$ python3 -q
>>> import numpy as np
>>> np.set_printoptions(precision=3, suppress=True, linewidth=200)
>>> rnd = lambda a: np.round(a, 3) + 0
>>> m1 = np.load("case4.npy")
>>> m1
array([[-4,  0,  0],
       [ 0,  0,  0],
       [ 0,  0,  0],
       [ 2,  4,  0]])
>>> A2 = np.array([[-1, 0], [0, 1]])
>>> W2 = np.kron(A2, m1)
>>> W2.shape
(8, 6)
>>> rnd(np.linalg.norm(W2, 2)), rnd(np.linalg.norm(A2, 2) * np.linalg.norm(m1, 2))
(np.float64(5.123), np.float64(5.123))
>>> rnd(np.linalg.norm(m1[2], 1)), rnd(np.linalg.norm(m1[2], np.inf))
(np.float64(0.0), np.float64(0.0))
>>> np.linalg.norm(m1, axis=1).argmax()
np.int64(3)
>>> rnd(np.linalg.norm(m1, axis=1))
array([4.   , 0.   , 0.   , 4.472])
>>> m1[2] @ m1[0]
np.int64(0)
>>> U, s, Vh = np.linalg.svd(m1)
>>> rnd(s)
array([5.123, 3.123, 0.   ])
>>> A2 = U[:, :2] @ np.diag(s[:2]) @ Vh[:2]
>>> print(np.linalg.matrix_rank(A2))
2
>>> rnd(A2)
array([[-4.,  0.,  0.],
       [ 0.,  0.,  0.],
       [ 0.,  0.,  0.],
       [ 2.,  4.,  0.]])
>>> rnd(np.linalg.norm(m1 - A2) / np.linalg.norm(m1))
np.float64(0.0)
>>> W0 = np.load("m.npy")
>>> W0
array([[ 0,  2,  0,  0,  0,  0],
       [-2, -3,  0,  0,  0,  0],
       [ 1,  0,  0,  0,  0,  0],
       [ 0,  0,  0,  2,  0,  0],
       [ 0,  0, -2, -3,  0,  0],
       [ 0,  0,  1,  0,  0,  0],
       [ 0,  0,  0,  0,  0,  2],
       [ 0,  0,  0,  0, -2, -3],
       [ 0,  0,  0,  0,  1,  0]])
>>> A2 = W0 / np.linalg.norm(W0, axis=1, keepdims=True)
>>> gram = A2 @ A2.T
>>> print(rnd(gram[3]))
[ 0.     0.     0.     1.    -0.832  0.     0.     0.     0.   ]
>>> (gram - 2 * np.eye(9)).round(6).argmax(axis=1)
array([2, 3, 0, 0, 0, 0, 0, 0, 0])
>>> rnd(gram)
array([[ 1.   , -0.832,  0.   ,  0.   ,  0.   ,  0.   ,  0.   ,  0.   ,  0.   ],
       [-0.832,  1.   , -0.555,  0.   ,  0.   ,  0.   ,  0.   ,  0.   ,  0.   ],
       [ 0.   , -0.555,  1.   ,  0.   ,  0.   ,  0.   ,  0.   ,  0.   ,  0.   ],
       [ 0.   ,  0.   ,  0.   ,  1.   , -0.832,  0.   ,  0.   ,  0.   ,  0.   ],
       [ 0.   ,  0.   ,  0.   , -0.832,  1.   , -0.555,  0.   ,  0.   ,  0.   ],
       [ 0.   ,  0.   ,  0.   ,  0.   , -0.555,  1.   ,  0.   ,  0.   ,  0.   ],
       [ 0.   ,  0.   ,  0.   ,  0.   ,  0.   ,  0.   ,  1.   , -0.832,  0.   ],
       [ 0.   ,  0.   ,  0.   ,  0.   ,  0.   ,  0.   , -0.832,  1.   , -0.555],
       [ 0.   ,  0.   ,  0.   ,  0.   ,  0.   ,  0.   ,  0.   , -0.555,  1.   ]])
>>> M = np.loadtxt("a.csv", delimiter=",")
>>> rnd(M)
array([[-0.66 ,  0.437, -0.611],
       [ 0.437,  0.885,  0.161],
       [-0.611,  0.161,  0.775]])
>>> # symmetric, so the eigenvalues are real
>>> [round(float(np.linalg.det(M[:i, :i])), 2) + 0 for i in range(1, 4)]
[-0.66, -0.77, -1.0]
>>> np.all(np.linalg.eigvalsh(M) > 0)
np.False_
>>> rnd(np.linalg.eigvalsh(M).min())
np.float64(-1.0)
